$ python -q
>>> import numpy as np
>>> np.set_printoptions(precision=1, suppress=True, linewidth=140, sign=" ")
>>> J = np.load("data.npy")
>>> J
array([[ 6, -1,  2,  1, -1,  2,  2, -2,  0,  3,  2,  1],
       [-1,  0,  2,  0,  1, -2, -3,  2,  2,  1,  1, -3],
       [ 2,  1,  6, -3,  3, -2, -1,  2,  3, -1, -3,  2],
       [-1, -1,  2, 13, -2,  2,  0,  2, -1,  3, -1,  3],
       [ 1,  2, -1,  3,  6, -2,  1,  3, -3, -3, -3,  2],
       [-1,  2,  1, -1,  0,  0, -1,  3, -1,  0,  0, -1],
       [-1, -3, -2, -3, -3, -3,  7,  2,  0,  2, -3, -3],
       [ 2, -2,  0,  3, -3,  1,  3,  7,  0,  0, -2, -2],
       [ 2, -3,  3, -1,  0, -3, -2,  2,  2,  3,  2, -3],
       [ 0,  0,  0,  3,  3, -1,  1,  2, -2,  2, -1,  1],
       [ 3, -2, -1, -2, -2,  2, -3,  1, -3, -1,  7, -3],
       [-1,  1,  3, -3,  3,  3,  3, -2,  1, -2,  2, 10]])
>>> round(np.linalg.norm(J), 1)
np.float64(33.1)
>>> np.diff(J, axis=0)
array([[ -7,   1,   0,  -1,   2,  -4,  -5,   4,   2,  -2,  -1,  -4],
       [  3,   1,   4,  -3,   2,   0,   2,   0,   1,  -2,  -4,   5],
       [ -3,  -2,  -4,  16,  -5,   4,   1,   0,  -4,   4,   2,   1],
       [  2,   3,  -3, -10,   8,  -4,   1,   1,  -2,  -6,  -2,  -1],
       [ -2,   0,   2,  -4,  -6,   2,  -2,   0,   2,   3,   3,  -3],
       [  0,  -5,  -3,  -2,  -3,  -3,   8,  -1,   1,   2,  -3,  -2],
       [  3,   1,   2,   6,   0,   4,  -4,   5,   0,  -2,   1,   1],
       [  0,  -1,   3,  -4,   3,  -4,  -5,  -5,   2,   3,   4,  -1],
       [ -2,   3,  -3,   4,   3,   2,   3,   0,  -4,  -1,  -3,   4],
       [  3,  -2,  -1,  -5,  -5,   3,  -4,  -1,  -1,  -3,   8,  -4],
       [ -4,   3,   4,  -1,   5,   1,   6,  -3,   4,  -1,  -5,  13]])
>>> J - J[0]
array([[ 0,  0,  0,  0,  0,  0,  0,  0,  0,  0,  0,  0],
       [-7,  1,  0, -1,  2, -4, -5,  4,  2, -2, -1, -4],
       [-4,  2,  4, -4,  4, -4, -3,  4,  3, -4, -5,  1],
       [-7,  0,  0, 12, -1,  0, -2,  4, -1,  0, -3,  2],
       [-5,  3, -3,  2,  7, -4, -1,  5, -3, -6, -5,  1],
       [-7,  3, -1, -2,  1, -2, -3,  5, -1, -3, -2, -2],
       [-7, -2, -4, -4, -2, -5,  5,  4,  0, -1, -5, -4],
       [-4, -1, -2,  2, -2, -1,  1,  9,  0, -3, -4, -3],
       [-4, -2,  1, -2,  1, -5, -4,  4,  2,  0,  0, -4],
       [-6,  1, -2,  2,  4, -3, -1,  4, -2, -1, -3,  0],
       [-3, -1, -3, -3, -1,  0, -5,  3, -3, -4,  5, -4],
       [-7,  2,  1, -4,  4,  1,  1,  0,  1, -5,  0,  9]])
>>> np.abs(J).max()
np.int64(13)
>>> vec = np.array([-1, -2, -3, 3, -3, 1, 0, 2, -2, -1, 3, 1])
>>> target = J @ vec
>>> target
array([ -2, -11, -50,  47,  -5,  -2,   0,  27, -11,   3,  33, -13])
>>> np.round(np.linalg.solve(J, J[:, 11]), 1) + 0
array([ 0.,  0.,  0.,  0.,  0.,  0.,  0.,  0.,  0.,  0.,  0.,  1.])
>>> np.round(np.linalg.solve(J, 3 * target), 1) + 0
array([-3., -6., -9.,  9., -9.,  3.,  0.,  6., -6., -3.,  9.,  3.])
>>> np.round(np.linalg.solve(J, target), 1) + 0
array([-1., -2., -3.,  3., -3.,  1.,  0.,  2., -2., -1.,  3.,  1.])
>>> np.round(np.linalg.solve(J.T, J[2]), 1) + 0
array([ 0.,  0.,  1.,  0.,  0.,  0.,  0.,  0.,  0.,  0.,  0.,  0.])
>>> rng = np.random.default_rng(49)
>>> labels = rng.permutation(12)
>>> labels
array([  7,   5,   6,   3,   4,   1,   8,   2,  10,  11,   9,   0])
>>> other = J[labels][:, labels]
>>> np.trace(other)
np.int64(66)
>>> other
array([[ 7,  1,  3,  3, -3, -2,  0,  0, -2, -2,  0,  2],
       [ 3,  0, -1, -1,  0,  2, -1,  1,  0, -1,  0, -1],
       [ 2, -3,  7, -3, -3, -3,  0, -2, -3, -3,  2, -1],
       [ 2,  2,  0, 13, -2, -1, -1,  2, -1,  3,  3, -1],
       [ 3, -2,  1,  3,  6,  2, -3, -1, -3,  2, -3,  1],
       [ 2, -2, -3,  0,  1,  0,  2,  2,  1, -3,  1, -1],
       [ 2, -3, -2, -1,  0, -3,  2,  3,  2, -3,  3,  2],
       [ 2, -2, -1, -3,  3,  1,  3,  6, -3,  2, -1,  2],
       [ 1,  2, -3, -2, -2, -2, -3, -1,  7, -3, -1,  3],
       [-2,  3,  3, -3,  3,  1,  1,  3,  2, 10, -2, -1],
       [ 2, -1,  1,  3,  3,  0, -2,  0, -1,  1,  2,  0],
       [-2,  2,  2,  1, -1, -1,  0,  2,  2,  1,  3,  6]])
>>> np.allclose(other, J)
False
>>> np.sort(np.abs(np.linalg.eigvals(other)))
array([  1. ,   1.8,   3.8,   3.8,   4.2,   4.2,   7.6,   7.6,   7.7,  11.4,  12.1,  12.1])
>>> np.diag(other)
array([  7,   0,   7,  13,   6,   0,   2,   6,   7,  10,   2,   6])
>>> round(float(np.linalg.norm(other, 1)), 1), np.round(np.linalg.norm(other, np.inf), 1)
(36.0, np.float64(34.0))
>>> other[6] @ other[11]
np.int64(16)
>>> np.round(np.linalg.norm(other) ** 2 / np.linalg.norm(other, 2) ** 2, 1)
np.float64(4.0)
>>> round(np.linalg.norm(other, 2), 1)
np.float64(16.5)
>>> round(float(np.linalg.norm(other, "nuc")), 1)
94.1
>>> m1 = np.load("mat.npy")
>>> m1
array([[ -7.3,  -6.5,  -6. ,  -8.5,   5.8,  -3.3,  -0.6,   2.1,   6.7,  -6.5,   8.3],
       [  4.1,   3. ,   0.6,   6.4,   1. ,   4.3,  -0.2,  -2.4,  -3.8,   4.5,  -4.3],
       [ -1.2,   1.3,  -5. ,   4.9,  12.1,   5.8,  -2. ,  -4.5,  -0.7,   6.5,  -2.1],
       [ -0.7,   4.9,  -2. ,   6.5,  12.3,   5.8,  -2.2,  -6.5,  -2.8,  12.4,  -6.5],
       [  0. ,  -5.5,  -7.2,  -0.6,   3.6,   2.5,  -0.2,   1.1,   2.6,  -7.3,   6.2],
       [  9.4,   3.1,   2.4,   9.4,  -6.5,   5.1,   0.8,  -0.5,  -6.3,   0.6,  -4.8],
       [  3.2,   0.1,  -5. ,   7.2,   7.1,   7.1,  -1.2,  -3. ,  -2.3,   2.1,  -1.2],
       [ -1.8,   6.1,  10.5,  -3.3,  -6.8,  -6.2,   0.8,   0. ,  -1.7,   7.2,  -6.1],
       [  7.9,   5.4,   4.7,   8.9,  -5.9,   4. ,   0.8,  -1.9,  -6.5,   4.6,  -7.1],
       [  0.4,   2.2,   2.8,   0.2,  -1.9,  -0.9,   0.1,  -0.4,  -1.3,   2.7,  -2.5],
       [  1.1,  -6.8,  -1.8,  -5.3,  -8.6,  -3.3,   1.7,   6.1,   3.4, -14. ,   8.4],
       [ -4.4,   4.5,   4.2,  -2.3,   3.7,  -2.5,  -0.9,  -2.6,   0. ,   9.3,  -4.6],
       [ -4.4,   3.3,  -3.3,   3.2,  15.2,   4.4,  -2.6,  -6.5,  -0.4,  11.9,  -4.5],
       [  0.1,  -7.9, -15. ,   3.5,  13. ,   8.4,  -1.7,  -1.2,   3. ,  -7.8,   8.3],
       [  5. ,   7. ,   3. ,   9.9,   2.8,   5.8,  -0.7,  -5.2,  -6.3,  11.1,  -9.1],
       [ -1. ,   4.8,  -2. ,   6.5,  12.2,   5.9,  -2.2,  -6.7,  -2.8,  12.3,  -6.4],
       [  0.9,  -4. ,  -1.7,  -2.4,  -4.4,  -1.4,   0.8,   3.3,   1.8,  -7.9,   4.8],
       [  1. ,  -9.4, -20. ,   6.4,  18.5,  12.5,  -2.5,  -2.5,   3. ,  -8.7,   9.7],
       [ -4.3,   0.9,   7.4,  -9.1,  -8.4,  -9.2,   1.4,   3.4,   2.7,  -1.1,   0.5],
       [  7.6,   3.2,   1.7,   8.7,  -4.1,   4.9,   0.5,  -1.3,  -5.5,   1.7,  -4.6],
       [ -2.8, -10.4,  -6.4,  -9.1,  -3.8,  -4.1,   1.1,   6.8,   6.9, -17.1,  12.9],
       [ -5.2,   3.7,   1.3,  -1.2,   7.7,  -0.8,  -1.2,  -3.5,   0.5,   9.8,  -3.8],
       [ -3.7,   6.3,  13.7,  -6.9, -10. ,  -9.9,   1.2,   1.4,  -0.7,   7.4,  -6.3],
       [ -7.6,  -3.2,  -1.7,  -8.5,   4.1,  -4.8,  -0.5,   1.2,   5.3,  -1.8,   4.7],
       [  5.9,  -2.6,  -5.8,   7. ,   1.9,   6.8,  -0.1,  -0.5,  -1.8,  -4.2,   1.7],
       [ -3.5,   5.6,   6.1,  -1.4,   1.5,  -3. ,  -0.6,  -2.5,  -1. ,  10. ,  -6. ],
       [ -7.5,   1.8,   1.4,  -5.4,   6.2,  -3.7,  -1.1,  -1.8,   2.7,   6.9,  -1.5],
       [ -6.9,   2.3,   0.6,  -3.7,   8. ,  -2. ,  -1.4,  -2.8,   1.9,   7.9,  -2.2],
       [ -2.5,  -8.2, -14.5,   0.9,  13.6,   6.4,  -1.9,  -0.9,   4.5,  -7.4,   8.9],
       [ -5.6,   1.8,   2.2,  -4.4,   3.8,  -3.3,  -0.6,  -1.4,   1.8,   5.8,  -1.6]])
>>> Xs = m1 - m1.mean(axis=0)
>>> evecs = np.linalg.svd(Xs)[2][:3]
>>> other = Xs - Xs @ evecs.T @ evecs
>>> (Xs @ evecs.T).std(axis=0)
array([ 13. ,  11.1,   8. ])
>>> np.round(np.cov(Xs @ evecs.T, rowvar=False), 1) + 0
array([[ 173.7,    0. ,    0. ],
       [   0. ,  127.6,    0. ],
       [   0. ,    0. ,   65.8]])
